>>> import numpy as np
>>> np.set_printoptions(precision=2, suppress=True, linewidth=120, sign=" ")
>>> feats = np.loadtxt("m.csv", delimiter=",")
>>> feats
array([[ 4.93,  0.45,  0.71],
       [ 4.46,  2.26, -0.05],
       [-0.39,  3.71, -3.33],
       [-0.77,  3.56,  3.42],
       [-1.27, -4.69,  1.19],
       [-1.4 ,  0.85,  4.72],
       [-1.69,  4.46,  1.5 ],
       [ 3.42, -3.57,  0.77],
       [ 1.61, -0.43, -4.71],
       [ 2.47, -3.15, -3.  ],
       [-1.28,  1.91, -4.44],
       [-1.74, -4.64,  0.69],
       [ 4.77, -1.14,  0.97],
       [-2.4 , -0.18,  4.39]])
>>> d = np.linalg.norm(feats[:, None] - feats[None], axis=-1)
>>> np.linalg.norm(feats, axis=1)
array([ 5.  ,  5.  ,  5.  ,  5.  ,  5.  ,  5.  ,  5.  ,  5.  ,  5.  ,  5.  ,  5.  ,  5.  ,  5.  ,  5.01])
>>> np.unravel_index(d.round(6).argmax(), d.shape)
(np.int64(5), np.int64(8))
>>> d[0].round(6).argsort(kind="stable")[:4]
array([  0,  12,   1,   7])
>>> d.shape
(14, 14)
>>> np.flatnonzero(d[0] < d.mean() / 2)
array([  0,   1,  12])
>>> (d + 1e9 * np.eye(14)).round(6).argmin(axis=1)
array([ 12,   0,  10,   6,  11,  13,   3,  12,   9,   8,   2,   4,   0,   5])
>>> np.linalg.norm(feats - feats.mean(axis=0), axis=1)
array([ 4.22,  4.36,  5.28,  5.07,  5.17,  5.09,  5.29,  4.45,  5.  ,  4.78,  5.44,  5.26,  4.22,  5.25])
>>> C = feats[[13, 12]].astype(float)
>>> for _ in range(7):
...     lab = np.linalg.norm(feats[:, None] - C, axis=-1).argmin(axis=1)
...     C = np.array([feats[lab == j].mean(axis=0) for j in range(2)])
... 
>>> lab
array([ 1,  1,  1,  0,  0,  0,  0,  1,  1,  1,  1,  0,  1,  0])
>>> C[1] - C[0]
array([ 4.04,  0.11, -4.29])
>>> Y = np.c_[feats[:, :2] @ np.array([[4, 0], [4, 0]]), np.array([0, 0, -1, 2, -2, 3, 0, 0, -2, -3, 0, 1, -1, -1])]
>>> Y
array([[ 21.52,   0.  ,   0.  ],
       [ 26.88,   0.  ,   0.  ],
       [ 13.28,   0.  ,  -1.  ],
       [ 11.16,   0.  ,   2.  ],
       [-23.84,   0.  ,  -2.  ],
       [ -2.2 ,   0.  ,   3.  ],
       [ 11.08,   0.  ,   0.  ],
       [ -0.6 ,   0.  ,   0.  ],
       [  4.72,   0.  ,  -2.  ],
       [ -2.72,   0.  ,  -3.  ],
       [  2.52,   0.  ,   0.  ],
       [-25.52,   0.  ,   1.  ],
       [ 14.52,   0.  ,  -1.  ],
       [-10.32,   0.  ,  -1.  ]])
>>> np.round(np.linalg.lstsq(feats, Y[:, 0])[0], 2) + 0
array([ 4.,  4.,  0.])
>>> np.linalg.matrix_rank(Y)
np.int64(2)
>>> lab = feats[:, 2] > np.median(feats[:, 2])
>>> u = feats[lab].mean(axis=0) - feats[~lab].mean(axis=0)
>>> ((feats - feats.mean(axis=0)) @ u > 0).astype(int)
array([ 0,  0,  0,  1,  1,  1,  1,  0,  0,  0,  0,  1,  0,  1])
>>> lab.astype(int)
array([ 0,  0,  0,  1,  1,  1,  1,  1,  0,  0,  0,  0,  1,  1])
>>> round((((feats - feats.mean(axis=0)) @ u > 0) == lab).mean(), 2)
np.float64(0.79)
>>> data = np.load("block17.npy")
>>> data
array([[ 0,  1,  0,  0],
       [ 1,  0,  0,  0],
       [ 0,  0,  0,  1],
       [ 0,  0,  1,  0]])
>>> rng = np.random.default_rng(20798)
>>> lab = rng.permutation(4)
>>> Y = data[:, lab] * rng.choice([-1, 1], 4)
>>> Y
array([[ 0,  0,  0,  1],
       [ 0,  1,  0,  0],
       [ 1,  0,  0,  0],
       [ 0,  0, -1,  0]])
>>> left, _, Vt = np.linalg.svd(data.T @ Y)
>>> np.linalg.lstsq(data, Y)[0]
array([[ 0.,  1.,  0.,  0.],
       [ 0.,  0.,  0.,  1.],
       [ 0.,  0., -1.,  0.],
       [ 1.,  0.,  0.,  0.]])
>>> vec = np.array([-1, 2, -1, 3])
>>> y = data @ vec
>>> y
array([ 2, -1,  3, -1])
>>> np.linalg.solve(data, y)
array([-1.,  2., -1.,  3.])
>>> np.linalg.solve(data.T, data[0])
array([ 1.,  0.,  0.,  0.])
>>> np.linalg.solve(data, 4 * y)
array([-4.,  8., -4., 12.])
>>> np.linalg.svd(data, compute_uv=False)
array([ 1.,  1.,  1.,  1.])
>>> data @ data.T
array([[ 1,  0,  0,  0],
       [ 0,  1,  0,  0],
       [ 0,  0,  1,  0],
       [ 0,  0,  0,  1]])
>>> np.linalg.pinv(data)
array([[ 0.,  1.,  0.,  0.],
       [ 1.,  0.,  0.,  0.],
       [ 0.,  0.,  0.,  1.],
       [ 0.,  0.,  1.,  0.]])
>>> vec = np.array([0, 0, 2, 3])
>>> np.einsum("ij,j->i", data, vec)
array([ 0,  0,  3,  2])
>>> np.linalg.norm(data @ vec) <= np.linalg.norm(data, 2) * np.linalg.norm(vec) + 1e-9
np.True_
>>> (data @ vec).argmax()
np.int64(2)
>>> data * vec
array([[ 0,  0,  0,  0],
       [ 0,  0,  0,  0],
       [ 0,  0,  0,  3],
       [ 0,  0,  2,  0]])
>>> (data * vec).sum(axis=1)
array([ 0,  0,  3,  2])
>>> E = np.loadtxt("mat.csv", delimiter=",")
>>> E
array([[ 1.,  0.,  0.],
       [ 0.,  1.,  0.],
       [ 0.,  0.,  1.]])
>>> round(float(np.linalg.det(E)), 2)
1.0
>>> E.inv()
Traceback (most recent call last):
  File "<python-input-51>", line 1, in <module>
    E.inv()
    ^^^^^
AttributeError: 'numpy.ndarray' object has no attribute 'inv'
>>> (E + E.T) / 2
array([[ 1.,  0.,  0.],
       [ 0.,  1.,  0.],
       [ 0.,  0.,  1.]])
>>> E @ E
array([[ 1.,  0.,  0.],
       [ 0.,  1.,  0.],
       [ 0.,  0.,  1.]])
>>> (E != 0).astype(int)
array([[ 1,  0,  0],
       [ 0,  1,  0],
       [ 0,  0,  1]])
>>> np.sort(np.linalg.eigvals(E).real)
array([ 1.,  1.,  1.])
>>> (np.linalg.matrix_power((E != 0) + (E.T != 0) + np.eye(3), 3) > 0).astype(int)
array([[ 1,  0,  0],
       [ 0,  1,  0],
       [ 0,  0,  1]])
>>> round(np.linalg.det(E), 2)
np.float64(1.0)
>>> mat = np.loadtxt("arr.csv", delimiter=",")
>>> mat
array([[-14.1 ,  -4.38,   8.61],
       [-14.64,  -3.03,   8.66],
       [ 12.75,  -4.42,  23.3 ],
       [  2.05,   5.63, -17.75],
       [  1.53,   4.36, -19.48],
       [-14.83,  -4.33,   8.3 ],
       [-14.34,  -2.66,   9.3 ],
       [ 12.11,  -5.29,  25.8 ],
       [-14.82,  -4.82,   7.71],
       [-12.62,  -3.59,   6.73],
       [  2.44,   5.3 , -19.64],
       [  4.08,   4.72, -17.98],
       [-13.03,  -5.54,   8.52],
       [ 12.98,  -3.42,  24.22],
       [ 11.5 ,  -4.25,  22.43],
       [  2.82,   2.48, -17.41],
       [  2.41,   5.64, -16.4 ],
       [-12.13,  -4.13,   8.92],
       [ 13.45,  -3.  ,  23.65],
       [  3.2 ,   2.19, -17.  ],
       [ 11.74,  -3.25,  23.44],
       [  0.77,   3.72, -19.38],
       [ 12.17,  -3.63,  24.76],
       [ 10.46,  -4.15,  26.65],
       [  1.66,   4.91, -18.76]])
>>> Q, evecs = np.linalg.qr(mat[:, :2])[0], np.linalg.qr(mat[:, 2:])[0]
>>> s = np.linalg.svd(Q.T @ evecs, compute_uv=False)
>>> (s > 0.9).sum()
np.int64(1)
>>> s
array([ 0.97])
